% ipython --no-banner

In [1]: import numpy as np

In [2]: np.set_printoptions(precision=1, suppress=True, linewidth=160)

In [3]: A = np.load("test6.npy")

In [4]: A
Out[4]: 
array([[-0.5, -2.9,  0.1],
       [ 0.6, -5.7, -3. ],
       [ 1.5, -0.7,  1. ],
       [ 1.3,  0.7,  1. ],
       [-1. ,  0.1,  1.5],
       [ 0. ,  0.8,  1.9],
       [ 0.8,  1.5,  0.8],
       [ 1.6, -1.6, -1. ],
       [-0.4,  2. , -0.6],
       [ 1.6, -0.6,  0.7]])

In [5]: cent = A[[4, 2]].astype(float)

In [6]: for _ in range(4):
   ...:     idx = np.linalg.norm(A[:, None] - cent, axis=-1).argmin(axis=1)
   ...:     cent = np.array([A[idx == j].mean(axis=0) for j in range(2)])
   ...: 

In [7]: idx
Out[7]: array([1, 1, 0, 0, 0, 0, 0, 1, 0, 0])

In [8]: np.round(cent[1] - cent[0], 1) + 0
Out[8]: array([ 0. , -3.9, -2.2])

In [9]: np.abs(cent[1] - cent[0]).argmax()
Out[9]: np.int64(1)

In [10]: idx = A[:, 1] > np.median(A[:, 1])

In [11]: u = A[idx].mean(axis=0) - A[~idx].mean(axis=0)

In [12]: (((A - A.mean(axis=0)) @ u > 0) == idx).mean()
Out[12]: np.float64(0.9)

In [13]: print(((A - A.mean(axis=0)) @ u > 0).astype(int))
[0 0 1 1 1 1 1 0 1 0]

In [14]: np.argsort(-np.abs(u).round(6), kind="stable")
Out[14]: array([1, 2, 0])

In [15]: q, evecs = np.linalg.qr(A[:, :1])[0], np.linalg.qr(A[:, 1:])[0]

In [16]: sv = np.linalg.svd(q.T @ evecs, compute_uv=False)

In [17]: np.degrees(np.arccos(sv.clip(0, 1)))
Out[17]: array([74.2])

In [18]: np.round(np.linalg.norm(q @ q.T - evecs @ evecs.T, 2), 1)
Out[18]: np.float64(1.0)

In [19]: (sv > 0.9).sum()
Out[19]: np.int64(0)

In [20]: data = np.array([[0, 2, 2, 3], [3, 0, 2, 2], [2, 3, 0, 2], [2, 2, 3, 0]])

In [21]: u = np.array([0, 1, 1, 1])

In [22]: out = data + np.outer(u, np.eye(4)[2])

In [23]: print(round(np.linalg.det(out) / np.linalg.det(data), 1), np.round(1 + np.linalg.solve(data, u)[2], 1))
1.0 1.0

In [24]: Uu, sv, vt = np.linalg.svd(data, full_matrices=False)

In [25]: np.round(Uu.T @ Uu, 1) + 0
Out[25]: 
array([[1., 0., 0., 0.],
       [0., 1., 0., 0.],
       [0., 0., 1., 0.],
       [0., 0., 0., 1.]])

In [26]: (sv > 1e-8).sum()
Out[26]: np.int64(4)

In [27]: sv / sv[0]
Out[27]: array([1. , 0.4, 0.3, 0.3])

In [28]: np.round(Uu.T @ data @ vt.T, 1) + 0
Out[28]: 
array([[7. , 0. , 0. , 0. ],
       [0. , 3. , 0. , 0. ],
       [0. , 0. , 2.2, 0. ],
       [0. , 0. , 0. , 2.2]])

In [29]: sv
Out[29]: array([7. , 3. , 2.2, 2.2])

In [30]: M = np.array([[-3, 2, 2], [1, 3, 2], [0, 0, 0]])

In [31]: M
Out[31]: 
array([[-3,  2,  2],
       [ 1,  3,  2],
       [ 0,  0,  0]])

In [32]: r = np.linalg.matrix_rank(M)

In [33]: r
Out[33]: np.int64(2)

In [34]: N = np.linalg.svd(M)[2][r:].T

In [35]: np.round(M @ N, 1) + 0
Out[35]: 
array([[0.],
       [0.],
       [0.]])

In [36]: [int(np.linalg.matrix_rank(np.delete(M, i, axis=0))) for i in range(3)]
Out[36]: [1, 1, 2]

In [37]: np.linalg.matrix_rank(M.T @ M), np.linalg.matrix_rank(M @ M.T)
Out[37]: (np.int64(2), np.int64(2))

In [38]: np.allclose(M @ N, 0)
Out[38]: True

In [39]: N[:, 0] / N[np.abs(N[:, 0]).round(6).argmax(), 0]
Out[39]: array([ 0.2, -0.7,  1. ])

In [40]: Uu, sv, vt = np.linalg.svd(M)

In [41]: np.argmax(sv[:-1] / (sv[1:] + 1e-6)) + 1
Out[41]: np.int64(2)

In [42]: sv
Out[42]: array([4.8, 2.9, 0. ])

In [43]: out = Uu[:, :2] @ np.diag(sv[:2]) @ vt[:2]

In [44]: np.round(np.linalg.norm(M - out, 2), 1), sv[2]
Out[44]: (np.float64(0.0), np.float64(0.0))

In [45]: np.linalg.matrix_rank(M, rtol=0.05)
Out[45]: np.int64(2)

In [46]: m1 = np.loadtxt("dump.csv", delimiter=",")

In [47]: print(m1)
[[ 0.  1.  1. -2.]
 [-1.  0.  4.  2.]
 [-1. -4.  0.  2.]
 [ 2. -2. -2.  0.]]

In [48]: # skew-symmetric

In [49]: t3 = np.stack([m1, -2 * m1, m1[::-1]])

In [50]: np.linalg.matrix_rank(t3.reshape(3, -1))
Out[50]: np.int64(2)

In [51]: t3.sum(axis=0)
Out[51]: 
array([[ 2., -3., -3.,  2.],
       [ 0., -4., -4.,  0.],
       [ 0.,  4.,  4.,  0.],
       [-2.,  3.,  3., -2.]])

In [52]: print(t3.shape)
(3, 4, 4)

In [53]: np.einsum("bij,cij->bc", t3, t3)
Out[53]: 
array([[  60., -120.,    2.],
       [-120.,  240.,   -4.],
       [   2.,   -4.,   60.]])

In [54]: q, R = np.linalg.qr(m1)

In [55]: q.shape, R.shape
Out[55]: ((4, 4), (4, 4))

In [56]: np.allclose(R.T @ R, m1.T @ m1)
Out[56]: True

In [57]: print(np.round(q.T @ q, 1) + 0)
[[1. 0. 0. 0.]
 [0. 1. 0. 0.]
 [0. 0. 1. 0.]
 [0. 0. 0. 1.]]

In [58]: np.round(q @ R, 1) + 0
Out[58]: 
array([[ 0.,  1.,  1., -2.],
       [-1.,  0.,  4.,  2.],
       [-1., -4.,  0.,  2.],
       [ 2., -2., -2.,  0.]])

In [59]: print(np.round(np.trace(q @ q.T), 1))
4.0

In [60]: def softmax(z):
    ...:     e = np.exp(z - z.max(axis=-1, keepdims=True))
    ...:     return e / e.sum(axis=-1, keepdims=True)
    ...: 

In [61]: softmax(m1).sum(axis=1)
Out[61]: array([1., 1., 1., 1.])

In [62]: print(np.round(softmax(m1[3] + 5), 1) + 0)
[0.9 0.  0.  0.1]

In [63]: np.round(softmax(10 * m1[3]), 1) + 0
Out[63]: array([1., 0., 0., 0.])

In [64]: scores = m1 @ m1.T / np.sqrt(4)

In [65]: print(np.round(softmax(scores), 1) + 0)
[[0.9 0.  0.  0. ]
 [0.  1.  0.  0. ]
 [0.  0.  1.  0. ]
 [0.  0.  0.  1. ]]

In [66]: softmax(scores)[3] @ m1
Out[66]: array([ 1.9, -2.1, -1.9,  0.1])

In [67]: softmax(scores).round(6).argmax(axis=1)
Out[67]: array([0, 1, 2, 3])

In [68]: np.round(softmax(scores + np.triu(np.full(scores.shape, -np.inf), 1)), 1) + 0
Out[68]: 
array([[1., 0., 0., 0.],
       [0., 1., 0., 0.],
       [0., 0., 1., 0.],
       [0., 0., 0., 1.]])

In [69]: out = m1 / np.linalg.norm(m1, axis=1, keepdims=True)

In [70]: C2 = out @ out.T

In [71]: np.linalg.norm(out, axis=1)
Out[71]: array([1., 1., 1., 1.])

In [72]: np.argwhere(np.triu(np.abs(C2) > 0.95, 1))
Out[72]: array([], shape=(0, 2), dtype=int64)

In [73]: print(C2[3])
[-0.5 -0.6  0.4  1. ]

In [74]: C2.round(1) + 0
Out[74]: 
array([[ 1. ,  0. , -0.7, -0.5],
       [ 0. ,  1. ,  0.2, -0.6],
       [-0.7,  0.2,  1. ,  0.4],
       [-0.5, -0.6,  0.4,  1. ]])

In [75]: np.round(np.degrees(np.arccos(np.clip(C2[3, 2], -1, 1))), 1)
Out[75]: np.float64(67.8)

In [76]: sv = 3 * 0.2 ** np.arange(3)

In [77]: q, _ = np.linalg.qr(np.array([[0.1, -0.7, -1.0], [-0.7, 0.9, 0.8], [-2.1, 1.2, 1.9]]))

In [78]: rng = np.random.default_rng(86002)

In [79]: mat = rng.normal(size=(15, 3)) * sv @ q

In [80]: mat.round(1) + 0
Out[80]: 
array([[ 0.4, -0.8,  0.2],
       [ 0. ,  1.2,  1.2],
       [ 0. , -3.5, -3.2],
       [-0.2,  1.4,  1.1],
       [-0.5,  2. ,  0.9],
       [ 0.1,  1. ,  1. ],
       [ 0.3, -3.7, -2.6],
       [-0.3,  0.9, -0.1],
       [-0.1,  0.7,  0.9],
       [ 0.1, -3.6, -2.7],
       [ 0.4, -0.1,  0.6],
       [-0.6,  3.5,  1.7],
       [-0.2,  0.3, -0.3],
       [ 0.3, -3.9, -2.9],
       [ 0.3, -4. , -2.8]])

In [81]: vec = np.array([2, 2, 2])

In [82]: a = np.maximum(mat @ vec, 0)

In [83]: np.tanh(mat @ vec)
Out[83]: array([-0.5,  1. , -1. ,  1. ,  1. ,  1. , -1. ,  0.8,  1. , -1. ,  1. ,  1. , -0.5, -1. , -1. ])

In [84]: print(np.maximum(mat @ (3 * vec), 0))
[ 0.  14.6  0.  13.5 14.8 13.   0.   3.3  8.5  0.   5.7 27.7  0.   0.   0. ]

In [85]: F = np.loadtxt("case16.csv", delimiter=",")

In [86]: F.round(1) + 0
Out[86]: 
array([[ 1.1,  2.1, -0.5, -1. ],
       [-0.4, -1.7,  0.3,  0.9],
       [ 1. ,  2.9, -0.4, -0.9],
       [ 1.6, -3. ,  0. ,  2.1]])

In [87]: Uu, sv, vt = np.linalg.svd(F, full_matrices=False)

In [88]: np.round(sv / sv[0], 1) + 0
Out[88]: array([1. , 0.4, 0.1, 0. ])

In [89]: np.round(Uu.T @ Uu, 1) + 0
Out[89]: 
array([[1., 0., 0., 0.],
       [0., 1., 0., 0.],
       [0., 0., 1., 0.],
       [0., 0., 0., 1.]])

In [90]: Uu.shape, sv.shape, vt.shape
Out[90]: ((4, 4), (4,), (4, 4))

In [91]: np.allclose(Uu * sv @ vt, F)
Out[91]: True

In [92]: sv.round(1) + 0
Out[92]: array([5.6, 2.4, 0.3, 0. ])

In [93]: np.round(np.abs(vt[0]), 1) + 0
Out[93]: array([0. , 0.9, 0.1, 0.5])

In [94]: np.round(np.linalg.det(F[::-1]), 1)
Out[94]: np.float64(0.0)

In [95]: np.round(np.poly(F), 1) + 0
Out[95]: array([ 1. , -1.1,  1. ,  0.5,  0. ])

In [96]: np.round(np.kron(np.eye(2, dtype=int), F), 1) + 0
Out[96]: 
array([[ 1.1,  2.1, -0.5, -1. ,  0. ,  0. ,  0. ,  0. ],
       [-0.4, -1.7,  0.3,  0.9,  0. ,  0. ,  0. ,  0. ],
       [ 1. ,  2.9, -0.4, -0.9,  0. ,  0. ,  0. ,  0. ],
       [ 1.6, -3. ,  0. ,  2.1,  0. ,  0. ,  0. ,  0. ],
       [ 0. ,  0. ,  0. ,  0. ,  1.1,  2.1, -0.5, -1. ],
       [ 0. ,  0. ,  0. ,  0. , -0.4, -1.7,  0.3,  0.9],
       [ 0. ,  0. ,  0. ,  0. ,  1. ,  2.9, -0.4, -0.9],
       [ 0. ,  0. ,  0. ,  0. ,  1.6, -3. ,  0. ,  2.1]])

In [97]: np.round(np.einsum("ij,ji->", F, F), 1)
Out[97]: np.float64(-0.7)

In [98]: round(np.linalg.det(2 * F), 1), round(np.linalg.det(F), 1)
Out[98]: (np.float64(0.0), np.float64(0.0))

In [99]: np.linalg.lstsq(F[:-1].T, F[-1])[2]
Out[99]: np.int32(3)

In [100]: np.unique(F.round(6), axis=0).shape
Out[100]: (4, 4)

In [101]: np.allclose(F[:-1].T @ np.linalg.lstsq(F[:-1].T, F[-1])[0], F[-1])
Out[101]: True

In [102]: round(np.trace(np.linalg.pinv(F) @ F), 1)
Out[102]: np.float64(3.0)

In [103]: t3 = np.stack([F, 5 * F, F[::-1]])

In [104]: t3.sum(axis=0)
Out[104]: 
array([[  8.1,   9.7,  -3. ,  -3.6],
       [ -1.5,  -7.4,   1.4,   4.3],
       [  5.6,  15.5,  -1.9,  -4.5],
       [ 10.9, -16.1,  -0.7,  11.7]])

In [105]: print((t3 @ F.T).shape)
(3, 4, 4)

In [106]: np.linalg.matrix_rank(t3)
Out[106]: array([3, 3, 3])

In [107]: t3.shape
Out[107]: (3, 4, 4)

In [108]: J = np.load("data.npy")

In [109]: J
Out[109]: 
array([[0, 2, 0],
       [1, 1, 1],
       [2, 2, 2]])

In [110]: # column 2 repeats column 0

In [111]: round(np.linalg.norm(J, 1), 1), np.round(np.linalg.norm(J, np.inf), 1)
Out[111]: (np.float64(5.0), np.float64(6.0))

In [112]: round(float(np.linalg.norm(J, "nuc")), 1)
Out[112]: 5.6

In [113]: print(np.linalg.norm(J, axis=0))
[2.2 3.  2.2]

In [114]: J[2] @ J[0]
Out[114]: np.int64(4)

In [115]: round(np.linalg.norm(J) ** 2 / np.linalg.norm(J, 2) ** 2, 1)
Out[115]: np.float64(1.1)

In [116]: np.linalg.norm(J, axis=1)
Out[116]: array([2. , 1.7, 3.5])

In [117]: Uu, sv, vt = np.linalg.svd(J)

In [118]: evecs = vt[:(sv > 1e-8).sum()]

In [119]: vec = J[2] + 3 * J[0] + rng.integers(2) * np.eye(3)[1]

In [120]: vec
Out[120]: array([2., 8., 2.])

In [121]: round(np.linalg.norm(vec - evecs.T @ evecs @ vec), 1)
Out[121]: np.float64(0.0)

In [122]: np.round(evecs.T @ evecs, 1) + 0
Out[122]: 
array([[0.5, 0. , 0.5],
       [0. , 1. , 0. ],
       [0.5, 0. , 0.5]])

In [123]: np.linalg.matrix_rank(np.vstack([J, vec]))
Out[123]: np.int64(2)

In [124]: np.diag(evecs.T @ evecs)
Out[124]: array([0.5, 1. , 0.5])

In [125]: Uu, sv, vt = np.linalg.svd(J, full_matrices=False)

In [126]: (sv > 1e-8).sum()
Out[126]: np.int64(2)

In [127]: np.allclose(Uu * sv @ vt, J)
Out[127]: True

In [128]: sv.round(1) + 0
Out[128]: array([4.1, 1.6, 0. ])

In [129]: np.abs(Uu[:, 0]).round(6).argmax()
Out[129]: np.int64(2)

In [130]: np.cumsum(sv ** 2) / np.sum(sv ** 2)
Out[130]: array([0.9, 1. , 1. ])

In [131]: np.round(Uu.T @ Uu, 1) + 0
Out[131]: 
array([[1., 0., 0.],
       [0., 1., 0.],
       [0., 0., 1.]])

In [132]: np.round(vt @ vt.T, 1) + 0
Out[132]: 
array([[1., 0., 0.],
       [0., 1., 0.],
       [0., 0., 1.]])

In [133]: vec = np.array([-4, -5, -3])

In [134]: a = np.maximum(J @ vec, 0)

In [135]: np.flatnonzero(a > 1e-9)
Out[135]: array([], dtype=int64)

In [136]: J.T @ a
Out[136]: array([0, 0, 0])

In [137]: np.maximum(J @ vec, 0) - np.maximum(-J @ vec, 0)
Out[137]: array([-10, -12, -24])

In [138]: np.tanh(J @ vec)
Out[138]: array([-1., -1., -1.])

In [139]: K = np.loadtxt("block17.csv", delimiter=",")

In [140]: K
Out[140]: 
array([[-1.,  0.,  0.],
       [ 1., -2.,  0.],
       [ 5.,  1.,  2.]])

In [141]: vec = np.array([4, -5, -6, 0])

In [142]: data @ np.ones(4)
Out[142]: array([7., 7., 7., 7.])

In [143]: data @ np.eye(4)[3]
Out[143]: array([3., 2., 2., 0.])

In [144]: print((data * vec).sum(axis=1))
[-22   0  -7 -20]

In [145]: data @ vec
Out[145]: array([-22,   0,  -7, -20])
